$ ipython --no-banner

In [1]: import numpy as np

In [2]: import numpy.linalg as la

In [3]: np.set_printoptions(precision=2, suppress=True, linewidth=120)

In [4]: rnd = lambda a: np.round(a, 2) + 0

In [5]: E = np.array([[8, -7, 0], [-4, -7, -6], [-2, 3, 7]])

In [6]: E
Out[6]: 
array([[ 8, -7,  0],
       [-4, -7, -6],
       [-2,  3,  7]])

In [7]: hat = np.triu(np.array([[0, 0, 2], [2, 1, 2], [0, 0, 0]]), 1) + np.eye(3)

In [8]: other = hat @ E @ la.inv(hat)

In [9]: la.matrix_rank(other)
Out[9]: np.int64(3)

In [10]: hat @ E - E @ hat
Out[10]: 
array([[-4.,  6., 12.],
       [-4.,  6., 36.],
       [ 0.,  0., -2.]])

In [11]: other
Out[11]: 
array([[ 4., -1.,  8.],
       [-8., -1., 26.],
       [-2.,  3.,  5.]])

In [12]: other = E / np.sqrt((E ** 2).mean(axis=1, keepdims=True))

In [13]: la.matrix_rank(E - E.mean(axis=1, keepdims=True))
Out[13]: np.int64(2)

In [14]: rnd(E - E.mean(axis=1, keepdims=True))
Out[14]: 
array([[ 7.67, -7.33, -0.33],
       [ 1.67, -1.33, -0.33],
       [-4.67,  0.33,  4.33]])

In [15]: la.matrix_rank(other) == la.matrix_rank(E)
Out[15]: np.True_

In [16]: f, v = E[1], E[2]

In [17]: f @ v
Out[17]: np.int64(-55)

In [18]: pr = (f @ v) / (f @ f) * f

In [19]: rnd((v - pr) @ f)
Out[19]: np.float64(0.0)

In [20]: rnd(pr)
Out[20]: array([2.18, 3.81, 3.27])

In [21]: rnd(la.eigvals(E))
Out[21]: array([-7.91+0.j  ,  7.95+1.88j,  7.95-1.88j])

In [22]: rnd(la.eigvals(E).sum().real)
Out[22]: np.float64(8.0)

In [23]: rnd(la.det(2 * E)), rnd(la.det(E))
Out[23]: (np.float64(-4224.0), np.float64(-528.0))

In [24]: rnd(np.poly(E))
Out[24]: array([  1.,  -8., -59., 528.])

In [25]: data = np.load("m.npy")

In [26]: data
Out[26]: 
array([[ 2.37,  0.89,  1.33,  0.13],
       [ 0.28,  0.9 , -1.68, -1.87],
       [-1.02,  1.84,  1.21, -0.58],
       [-0.27,  1.11, -1.1 ,  1.68]])

In [27]: hat = np.triu(np.array([[0, 2, 0, 0], [2, 2, 0, 1], [2, 1, 0, 2], [2, 0, 0, 1]]), 1) + np.eye(4)

In [28]: other = hat @ data @ la.inv(hat)

In [29]: la.matrix_rank(other)
Out[29]: np.int64(4)

In [30]: np.trace(other), np.trace(data)
Out[30]: (np.float64(6.16), np.float64(6.16))

In [31]: rnd(la.det(other))
Out[31]: np.float64(42.99)

In [32]: rng = np.random.default_rng(464)

In [33]: labels = rng.permutation(4)

In [34]: other = data[:, labels] * rng.choice([-1, 1], 4)

In [35]: other
Out[35]: 
array([[-2.37,  1.33,  0.13, -0.89],
       [-0.28, -1.68, -1.87, -0.9 ],
       [ 1.02,  1.21, -0.58, -1.84],
       [ 0.27, -1.1 ,  1.68, -1.11]])

In [36]: Uu, _, Vh = la.svd(data.T @ other)

In [37]: rnd(Uu @ Vh)
Out[37]: 
array([[-1.,  0.,  0.,  0.],
       [ 0.,  0.,  0., -1.],
       [ 0.,  1.,  0.,  0.],
       [ 0.,  0.,  1.,  0.]])

In [38]: rnd(la.lstsq(data, other)[0])
Out[38]: 
array([[-1.,  0.,  0.,  0.],
       [ 0.,  0.,  0., -1.],
       [ 0.,  1.,  0.,  0.],
       [ 0.,  0.,  1.,  0.]])

In [39]: labels
Out[39]: array([0, 2, 3, 1])

In [40]: Q, _ = la.qr(np.array([[-1.0, 0.3, -1.4, -0.8],
    ...:     [0.5, -0.6, -0.2, -1.1],
    ...:     [1.5, -1.5, -1.7, -1.5],
    ...:     [-1.7, -1.5, 1.5, 0.6]]))

In [41]: F = Q[:, :4]

In [42]: rnd(F)
Out[42]: 
array([[-0.4 ,  0.11, -0.9 , -0.15],
       [ 0.2 , -0.26,  0.03, -0.94],
       [ 0.59, -0.64, -0.39,  0.29],
       [-0.67, -0.71,  0.2 ,  0.06]])

In [43]: Q, r_ = la.qr(F)

In [44]: np.allclose(r_.T @ r_, F.T @ F)
Out[44]: True

In [45]: W0 = np.load("run8.npy")

In [46]: W0
Out[46]: 
array([[ -9,   4,  -3, -12],
       [ -8,   5,  -2, -11],
       [ -6,   7,   0,  -9]])

In [47]: # rank 2

In [48]: W1 = np.array([[1, -2, 3, 0, 1, 3],
    ...:     [0, 0, 2, 0, -3, 1],
    ...:     [2, -3, -3, 0, 1, 2],
    ...:     [3, 0, 2, 0, 1, 2]])

In [49]: c = np.array([2, -2, 0, 0, 1, 2])

In [50]: H = np.maximum(W0 @ W1 + c, 0)

In [51]: (H > 0).astype(int)
Out[51]: 
array([[0, 1, 0, 0, 0, 0],
       [0, 1, 0, 0, 0, 0],
       [0, 1, 0, 0, 0, 0]])

In [52]: la.matrix_rank(H)
Out[52]: np.int64(1)

In [53]: Z = np.array([[-1, -3], [2, -3], [2, 0], [0, 2], [-2, -1], [-3, 3]])

In [54]: W1 @ Z
Out[54]: 
array([[-10,  11],
       [  7,   6],
       [-22,   8],
       [ -7,  -4]])

In [55]: H @ Z
Out[55]: 
array([[ 50, -75],
       [ 40, -60],
       [ 20, -30]])

In [56]: Uu, sv, Vh = la.svd(W0)

In [57]: rnd(sv)
Out[57]: array([24.83,  3.69,  0.  ])

In [58]: other = Uu[:, :2] @ np.diag(sv[:2]) @ Vh[:2]

In [59]: rnd(la.norm(W0 - other, 2)), rnd(sv[2])
Out[59]: (np.float64(0.0), np.float64(0.0))

In [60]: la.matrix_rank(other)
Out[60]: np.int64(2)

In [61]: la.matrix_rank(W0, rtol=0.1)
Out[61]: np.int64(2)

In [62]: la.cond(W0) > 100
Out[62]: np.True_

In [63]: rnd(la.norm(W0, 2) / la.norm(W0))
Out[63]: np.float64(0.99)

In [64]: rnd(np.trace(la.pinv(W0) @ W0))
Out[64]: np.float64(2.0)

In [65]: np.unique(W0.round(6), axis=0).shape
Out[65]: (3, 4)

In [66]: rnd(W0 @ la.pinv(W0) @ W0)
Out[66]: 
array([[ -9.,   4.,  -3., -12.],
       [ -8.,   5.,  -2., -11.],
       [ -6.,   7.,   0.,  -9.]])

In [67]: J = np.loadtxt("block16.csv", delimiter=",")

In [68]: J
Out[68]: 
array([[49.5 , 81.41,  1.92],
       [49.29, 79.45, -1.39],
       [51.19, 81.49, -1.48],
       [51.17, 80.33,  0.26],
       [49.  , 80.53, -0.44],
       [50.43, 80.9 , -0.14],
       [48.14, 80.73, -0.47],
       [50.82, 78.83,  0.74],
       [49.79, 80.89, -0.67],
       [50.05, 80.27, -0.09],
       [48.06, 81.2 ,  1.97],
       [48.56, 79.72, -0.9 ],
       [49.61, 80.02,  0.18],
       [50.63, 78.08,  0.11],
       [50.27, 79.85,  0.6 ],
       [49.7 , 78.58,  0.53],
       [50.93, 80.86, -0.08],
       [51.16, 80.51, -1.17],
       [49.7 , 78.4 , -0.98],
       [49.49, 80.67,  0.07],
       [49.45, 79.95,  1.95],
       [49.15, 80.32, -0.32],
       [50.94, 80.11,  0.46],
       [49.38, 81.05,  0.46]])

In [69]: x = np.array([0, 4, -1])

In [70]: J @ np.eye(3)[0]
Out[70]: 
array([49.5 , 49.29, 51.19, 51.17, 49.  , 50.43, 48.14, 50.82, 49.79, 50.05, 48.06, 48.56, 49.61, 50.63, 50.27, 49.7 ,
       50.93, 51.16, 49.7 , 49.49, 49.45, 49.15, 50.94, 49.38])

In [71]: np.sign((J @ x).round(6))
Out[71]: array([1., 1., 1., 1., 1., 1., 1., 1., 1., 1., 1., 1., 1., 1., 1., 1., 1., 1., 1., 1., 1., 1., 1., 1.])

In [72]: (J @ x).argmax()
Out[72]: np.int64(2)
